$ python -q
>>> import numpy as np
>>> from numpy import linalg as LA
>>> np.set_printoptions(suppress=True, linewidth=120)
>>> def tidy(a):
...     return np.round(a, 2) + 0
... 
>>> data = np.load("a.npy")
>>> data
array([[ 1, -1, -2, -2],
       [ 0,  1,  0,  0],
       [ 0,  3,  0,  3],
       [-2,  0,  4,  0],
       [-2, -1,  4,  2],
       [-3, -1,  6,  1],
       [-1,  3,  2,  1],
       [ 2,  1, -4, -1],
       [-3,  2,  6,  0],
       [ 2, -2, -4,  1]])
>>> dist = LA.norm(data[:, None] - data[None], axis=-1)
>>> (dist + 1e9 * np.eye(10)).round(6).argmin(axis=1)
array([7, 6, 6, 4, 3, 4, 2, 0, 3, 7])
>>> tidy(LA.norm(data, axis=1))
array([3.16, 1.  , 4.24, 4.47, 5.  , 6.86, 3.87, 4.69, 7.  , 5.  ])
>>> tidy(dist[:5, :5])
array([[0.  , 3.61, 6.78, 7.07, 7.81],
       [3.61, 0.  , 3.61, 4.58, 5.29],
       [6.78, 3.61, 0.  , 6.16, 6.08],
       [7.07, 4.58, 6.16, 0.  , 2.24],
       [7.81, 5.29, 6.08, 2.24, 0.  ]])
>>> A = np.load("data.npy")
>>> A
array([[ 4,  6,  4,  0,  2,  4,  3],
       [ 2,  3,  2,  0,  1,  2,  3],
       [ 3,  6,  5,  2,  2,  5,  3],
       [ 0,  0,  0,  0,  0,  0,  0],
       [ 5,  5,  2,  2,  6,  3,  3],
       [ 2,  3,  1,  1,  3,  0,  0],
       [ 8,  8,  3,  4,  6,  6,  6],
       [ 4,  5,  4,  3,  4,  6,  6],
       [ 2,  3,  1,  1,  3,  0,  0],
       [ 3,  3,  1,  2,  0,  3,  3],
       [ 4,  5,  4,  3,  4,  6,  6],
       [ 3,  6,  5,  2,  2,  5,  6],
       [ 9, 11,  6,  7,  2, 11,  9],
       [ 2,  3,  2,  0,  1,  2,  0],
       [ 4,  6,  3,  1,  4,  2,  0],
       [ 2,  3,  2,  0,  1,  2,  3],
       [ 2,  3,  2,  0,  1,  2,  0]])
>>> cov = A.T @ A
>>> tidy(LA.svd(A, compute_uv=False) ** 2)
array([1656.12,   76.77,   33.48,   21.18,    7.69,    3.76,    0.  ])
>>> tidy(LA.eigvalsh(cov)[::-1])
array([1656.12,   76.77,   33.48,   21.18,    7.69,    3.76,    0.  ])
>>> np.allclose(cov, cov.T)
True
>>> cov
array([[285, 357, 201, 155, 184, 289, 252],
       [357, 467, 275, 191, 230, 373, 321],
       [201, 275, 175, 109, 128, 229, 198],
       [155, 191, 109, 102,  92, 171, 153],
       [184, 230, 128,  92, 158, 168, 150],
       [289, 373, 229, 171, 168, 333, 294],
       [252, 321, 198, 153, 150, 294, 279]])
>>> np.diag(cov)
array([285, 467, 175, 102, 158, 333, 279])
>>> (A @ A.T).shape
(17, 17)
>>> LA.matrix_rank(cov)
np.int64(7)
>>> rng = np.random.default_rng(726)
>>> z = rng.integers(0, 2, 10)
>>> M = np.triu((z[:, None] == z) & (rng.random((10, 10)) < 0.8), 1).astype(int)
>>> M += M.T
>>> M
array([[0, 1, 1, 1, 1, 1, 0, 0, 1, 0],
       [1, 0, 1, 1, 1, 1, 1, 0, 1, 0],
       [1, 1, 0, 1, 1, 1, 1, 0, 1, 0],
       [1, 1, 1, 0, 1, 1, 1, 0, 1, 0],
       [1, 1, 1, 1, 0, 1, 1, 0, 0, 0],
       [1, 1, 1, 1, 1, 0, 1, 0, 0, 0],
       [0, 1, 1, 1, 1, 1, 0, 0, 1, 0],
       [0, 0, 0, 0, 0, 0, 0, 0, 0, 1],
       [1, 1, 1, 1, 0, 0, 1, 0, 0, 0],
       [0, 0, 0, 0, 0, 0, 0, 1, 0, 0]])
>>> evals, vecs = LA.eigh(M)
>>> x0 = np.array([0, 1, 3, 2, 3, 3, 1, 2, 1, 3])
>>> tidy(LA.eigvalsh(M[1:, 1:]))
array([-1.89, -1.  , -1.  , -1.  , -1.  , -1.  ,  0.38,  1.  ,  5.5 ])
>>> tidy(x0 @ M @ x0 / (x0 @ x0)), tidy(evals[0]), tidy(evals[-1])
(np.float64(3.45), np.float64(-2.2), np.float64(6.31))
>>> x0 @ M @ x0
np.int64(162)
>>> tidy(vecs * np.maximum(evals, 0) @ vecs.T)
array([[0.73, 0.83, 0.83, 0.83, 0.73, 0.73, 0.73, 0.  , 0.63, 0.  ],
       [0.83, 0.94, 0.94, 0.94, 0.83, 0.83, 0.83, 0.  , 0.73, 0.  ],
       [0.83, 0.94, 0.94, 0.94, 0.83, 0.83, 0.83, 0.  , 0.73, 0.  ],
       [0.83, 0.94, 0.94, 0.94, 0.83, 0.83, 0.83, 0.  , 0.73, 0.  ],
       [0.73, 0.83, 0.83, 0.83, 0.84, 0.84, 0.73, 0.  , 0.5 , 0.  ],
       [0.73, 0.83, 0.83, 0.83, 0.84, 0.84, 0.73, 0.  , 0.5 , 0.  ],
       [0.73, 0.83, 0.83, 0.83, 0.73, 0.73, 0.73, 0.  , 0.63, 0.  ],
       [0.  , 0.  , 0.  , 0.  , 0.  , 0.  , 0.  , 0.5 , 0.  , 0.5 ],
       [0.63, 0.73, 0.73, 0.73, 0.5 , 0.5 , 0.63, 0.  , 0.75, 0.  ],
       [0.  , 0.  , 0.  , 0.  , 0.  , 0.  , 0.  , 0.5 , 0.  , 0.5 ]])
>>> (np.sign(vecs[:, -1].round(6)) == np.sign(vecs[0, -1].round(6))).astype(int)
array([1, 1, 1, 1, 1, 1, 1, 0, 1, 0])
